% python3 -q
>>> import numpy as np
>>> from numpy import linalg as LA
>>> np.set_printoptions(precision=2, suppress=True, linewidth=100)
>>> rd = lambda a: np.round(a, 2) + 0
>>> J = np.load("x.npy")
>>> J
array([[ 1.,  0.,  0.,  0.,  0.,  0.,  0.,  0.,  0.,  0.],
       [ 0.,  1.,  0.,  0.,  0.,  0.,  0.,  0.,  0.,  0.],
       [ 0.,  0.,  1.,  0.,  0.,  0.,  0.,  0.,  0.,  0.],
       [ 0.,  0.,  0., -1.,  0.,  0.,  0.,  0.,  0.,  0.],
       [ 0.,  0.,  0.,  0.,  1.,  0.,  0.,  0.,  0.,  0.],
       [ 0.,  0.,  0.,  0.,  0.,  1.,  0.,  0.,  0.,  0.],
       [ 0.,  0.,  0.,  0.,  0.,  0., -1.,  0.,  0.,  0.],
       [ 0.,  0.,  0.,  0.,  0.,  0.,  0.,  1.,  0.,  0.],
       [ 0.,  0.,  0.,  0.,  0.,  0.,  0.,  0.,  1.,  0.],
       [ 0.,  0.,  0.,  0.,  0.,  0.,  0.,  0.,  0.,  1.]])
>>> rd(np.sort(LA.eigvals(J).real))
array([-1., -1.,  1.,  1.,  1.,  1.,  1.,  1.,  1.,  1.])
>>> rd(LA.det(J))
np.float64(1.0)
>>> print(J @ J)
[[1. 0. 0. 0. 0. 0. 0. 0. 0. 0.]
 [0. 1. 0. 0. 0. 0. 0. 0. 0. 0.]
 [0. 0. 1. 0. 0. 0. 0. 0. 0. 0.]
 [0. 0. 0. 1. 0. 0. 0. 0. 0. 0.]
 [0. 0. 0. 0. 1. 0. 0. 0. 0. 0.]
 [0. 0. 0. 0. 0. 1. 0. 0. 0. 0.]
 [0. 0. 0. 0. 0. 0. 1. 0. 0. 0.]
 [0. 0. 0. 0. 0. 0. 0. 1. 0. 0.]
 [0. 0. 0. 0. 0. 0. 0. 0. 1. 0.]
 [0. 0. 0. 0. 0. 0. 0. 0. 0. 1.]]
>>> LA.matrix_rank(J - J[0, 0] * np.eye(10))
np.int64(2)
>>> print(np.prod(np.diag(J)), rd(LA.det(J)))
1.0 1.0
>>> print([int(LA.matrix_rank(LA.matrix_power(J, p))) for p in range(1, 11)])
[10, 10, 10, 10, 10, 10, 10, 10, 10, 10]
>>> B = LA.inv(J)
>>> rd(LA.slogdet(J)[0])
np.float64(1.0)
>>> vec = np.array([2, -2, -1, -1, -2, -1, -1, -2, 0, -1])
>>> print(rd(LA.inv(J)))
[[ 1.  0.  0.  0.  0.  0.  0.  0.  0.  0.]
 [ 0.  1.  0.  0.  0.  0.  0.  0.  0.  0.]
 [ 0.  0.  1.  0.  0.  0.  0.  0.  0.  0.]
 [ 0.  0.  0. -1.  0.  0.  0.  0.  0.  0.]
 [ 0.  0.  0.  0.  1.  0.  0.  0.  0.  0.]
 [ 0.  0.  0.  0.  0.  1.  0.  0.  0.  0.]
 [ 0.  0.  0.  0.  0.  0. -1.  0.  0.  0.]
 [ 0.  0.  0.  0.  0.  0.  0.  1.  0.  0.]
 [ 0.  0.  0.  0.  0.  0.  0.  0.  1.  0.]
 [ 0.  0.  0.  0.  0.  0.  0.  0.  0.  1.]]
>>> J.T @ (J @ vec)
array([ 2., -2., -1., -1., -2., -1., -1., -2.,  0., -1.])
>>> [p for p in range(1, 25) if np.allclose(LA.matrix_power(J, p), np.eye(10))]
[2, 4, 6, 8, 10, 12, 14, 16, 18, 20, 22, 24]
>>> rd(LA.norm(vec)), rd(LA.norm(J @ vec))
(np.float64(4.58), np.float64(4.58))
>>> A = np.load("case6.npy")
>>> rd(A)
array([[ 0.27,  0.17, -0.2 , -0.14,  0.53, -0.39,  0.32, -0.3 , -0.14, -0.08, -0.41,  0.13],
       [ 0.17, -1.16, -0.24, -0.26,  0.29, -0.01, -0.18, -0.12, -0.09, -0.07,  0.26, -0.19],
       [-0.2 , -0.24, -0.55,  0.35, -0.45,  0.34,  0.67, -0.31,  0.67,  0.05,  0.12,  0.2 ],
       [-0.14, -0.26,  0.35,  0.21, -0.12,  0.09,  0.52, -0.18,  0.97, -0.1 ,  0.17,  0.85],
       [ 0.53,  0.29, -0.45, -0.12, -0.98, -0.43, -0.02, -0.11,  0.04, -0.3 , -0.47,  0.21],
       [-0.39, -0.01,  0.34,  0.09, -0.43, -0.29,  0.12, -0.06,  0.14, -0.17, -0.37,  0.42],
       [ 0.32, -0.18,  0.67,  0.52, -0.02,  0.12, -0.88, -0.57,  0.02, -0.12, -0.14,  0.03],
       [-0.3 , -0.12, -0.31, -0.18, -0.11, -0.06, -0.57, -1.57,  0.07,  0.12,  0.03, -0.29],
       [-0.14, -0.09,  0.67,  0.97,  0.04,  0.14,  0.02,  0.07, -0.94, -0.06, -0.02,  0.43],
       [-0.08, -0.07,  0.05, -0.1 , -0.3 , -0.17, -0.12,  0.12, -0.06, -1.84,  0.24, -0.26],
       [-0.41,  0.26,  0.12,  0.17, -0.47, -0.37, -0.14,  0.03, -0.02,  0.24, -1.23, -0.22],
       [ 0.13, -0.19,  0.2 ,  0.85,  0.21,  0.42,  0.03, -0.29,  0.43, -0.26, -0.22, -0.05]])
>>> vec = np.array([-5, -6, 4, -4, 3, 6, 7, 1, 3, -6, 9, 6])
>>> h1 = np.maximum(A @ vec, 0)
>>> rd(h1)
array([ 0.  ,  6.97,  7.96, 16.64,  0.  ,  1.44,  0.  ,  0.  ,  1.16, 10.33,  0.  ,  1.49])
>>> rd(np.maximum(A @ (3 * vec), 0))
array([ 0.  , 20.92, 23.87, 49.92,  0.  ,  4.33,  0.  ,  0.  ,  3.47, 30.99,  0.  ,  4.48])
>>> print(rd(A.T @ h1))
[ -4.17 -15.48   1.86   5.96  -6.81   2.81  11.71  -5.5   19.92 -21.54   7.24  12.8 ]
>>> rank = LA.matrix_rank(A)
>>> rank
np.int64(10)
>>> null = LA.svd(A)[2][rank:].T
>>> LA.matrix_rank(A.T @ A), LA.matrix_rank(A @ A.T)
(np.int64(10), np.int64(10))
>>> np.allclose(A @ null, 0)
True
>>> rd(A @ null)
array([[0., 0.],
       [0., 0.],
       [0., 0.],
       [0., 0.],
       [0., 0.],
       [0., 0.],
       [0., 0.],
       [0., 0.],
       [0., 0.],
       [0., 0.],
       [0., 0.],
       [0., 0.]])
>>> null.shape
(12, 2)
